% ipython --no-banner

In [1]: import numpy as np

In [2]: from numpy import linalg as LA

In [3]: np.set_printoptions(precision=1, suppress=True, linewidth=100)

In [4]: Q, _ = LA.qr(np.array([[1.0, -1.5], [-0.2, -0.4]]))

In [5]: feats = 4 * Q

In [6]: feats
Out[6]: 
array([[-3.9,  0.8],
       [ 0.8,  3.9]])

In [7]: round(LA.eigvalsh(feats).min(), 1)
Out[7]: np.float64(-4.0)

In [8]: round(feats[:, 1] @ feats[:, 0], 1)
Out[8]: np.float64(-0.0)

In [9]: np.round(LA.pinv(feats), 1) + 0
Out[9]: 
array([[-0.2,  0. ],
       [ 0. ,  0.2]])

In [10]: rng = np.random.default_rng(6)

In [11]: Y = feats + rng.integers(-2, 3, (2, 1)) @ rng.integers(-2, 3, (1, 2))

In [12]: Y
Out[12]: 
array([[-3.9,  0.8],
       [ 0.8,  3.9]])

In [13]: LA.matrix_rank(Y - feats, tol=1e-8)
Out[13]: np.int64(0)

In [14]: LA.svd(Y - feats, compute_uv=False)
Out[14]: array([0., 0.])

In [15]: hat = np.triu(np.array([[-7, -3], [-5, 6]]), 1) + np.eye(2)

In [16]: Y = hat @ feats @ LA.inv(hat)

In [17]: LA.matrix_rank(Y)
Out[17]: np.int64(2)

In [18]: ang = np.radians(120)

In [19]: R = np.eye(2)

In [20]: R[0, 0] = R[1, 1] = np.cos(ang)

In [21]: R[0, 1], R[1, 0] = -np.sin(ang), np.sin(ang)

In [22]: R
Out[22]: 
array([[-0.5, -0.9],
       [ 0.9, -0.5]])

In [23]: Y = feats @ R.T

In [24]: np.allclose(LA.norm(feats, axis=1), LA.norm(Y, axis=1))
Out[24]: True

In [25]: W0 = np.array([[-3.0, 1.0, 0.0, 0.0],
    ...:     [0.0, -3.0, 1.0, 0.0],
    ...:     [0.0, 0.0, -3.0, 1.0],
    ...:     [0.0, 0.0, 0.0, -3.0]])

In [26]: W0
Out[26]: 
array([[-3.,  1.,  0.,  0.],
       [ 0., -3.,  1.,  0.],
       [ 0.,  0., -3.,  1.],
       [ 0.,  0.,  0., -3.]])

In [27]: Uu, sv, Vt = LA.svd(feats, full_matrices=False)

In [28]: sv / sv[0]
Out[28]: array([1., 1.])

In [29]: (sv > 1e-8).sum()
Out[29]: np.int64(2)

In [30]: sv
Out[30]: array([4., 4.])
